In [1]: import numpy as np

In [2]: from numpy import linalg as LA

In [3]: np.set_printoptions(precision=2, suppress=True, linewidth=100, sign=" ")

In [4]: mat = np.array([[1, 0, 0, 0, -2],
   ...:     [0, 0, 0, 0, 1],
   ...:     [-1, 1, 8, 2, -1],
   ...:     [2, -2, 4, 1, -2],
   ...:     [0, 1, 0, 0, 1],
   ...:     [-1, 1, 4, 1, 1],
   ...:     [2, 2, -8, -2, 2]])

In [5]: print(mat)
[[ 1  0  0  0 -2]
 [ 0  0  0  0  1]
 [-1  1  8  2 -1]
 [ 2 -2  4  1 -2]
 [ 0  1  0  0  1]
 [-1  1  4  1  1]
 [ 2  2 -8 -2  2]]

In [6]: # column 2 is much longer than the rest

In [7]: B = mat[0, 0] * mat[1:] - np.outer(mat[1:, 0], mat[0])

In [8]: print(B)
[[ 0  0  0  0  1]
 [ 0  1  8  2 -3]
 [ 0 -2  4  1  2]
 [ 0  1  0  0  1]
 [ 0  1  4  1 -1]
 [ 0  2 -8 -2  6]]

In [9]: print(np.flatnonzero(~B.round(6).any(axis=1)))
[]

In [10]: def softmax(z):
    ...:     e = np.exp(z - z.max(axis=-1, keepdims=True))
    ...:     return e / e.sum(axis=-1, keepdims=True)
    ...: 

In [11]: print(softmax(mat[1] + 5))
[ 0.15  0.15  0.15  0.15  0.4 ]

In [12]: S = mat @ mat.T / np.sqrt(5)

In [13]: print(softmax(S)[1] @ mat)
[ 0.46  0.91 -0.76 -0.19  0.85]

In [14]: print(softmax(S).round(6).argmax(axis=1))
[ 3  6  2  2  6  2  6]

In [15]: print(round(LA.norm(mat[5], 1), 2), round(LA.norm(mat[5], np.inf), 2))
8.0 4.0

In [16]: print(np.round(LA.norm(mat, "nuc"), 2))
22.03

In [17]: ang = np.radians(135)

In [18]: R = np.eye(5)

In [19]: R[0, 0] = R[3, 3] = np.cos(ang)

In [20]: R[0, 3], R[3, 0] = -np.sin(ang), np.sin(ang)

In [21]: print(R)
[[-0.71  0.    0.   -0.71  0.  ]
 [ 0.    1.    0.    0.    0.  ]
 [ 0.    0.    1.    0.    0.  ]
 [ 0.71  0.    0.   -0.71  0.  ]
 [ 0.    0.    0.    0.    1.  ]]

In [22]: B = mat @ R.T

In [23]: print(np.allclose(mat @ mat.T, B @ B.T))
True

In [24]: print(np.abs(B - mat).max(axis=0))
[ 4.12  0.    0.    4.83  0.  ]

In [25]: print(np.allclose(LA.norm(mat, axis=1), LA.norm(B, axis=1)))
True

In [26]: print(B.round(2) + 0)
[[-0.71  0.    0.    0.71 -2.  ]
 [ 0.    0.    0.    0.    1.  ]
 [-0.71  1.    8.   -2.12 -1.  ]
 [-2.12 -2.    4.    0.71 -2.  ]
 [ 0.    1.    0.    0.    1.  ]
 [ 0.    1.    4.   -1.41  1.  ]
 [ 0.    2.   -8.    2.83  2.  ]]

In [27]: print(round(float(LA.det(R)), 2), round(np.trace(R), 2))
1.0 1.59
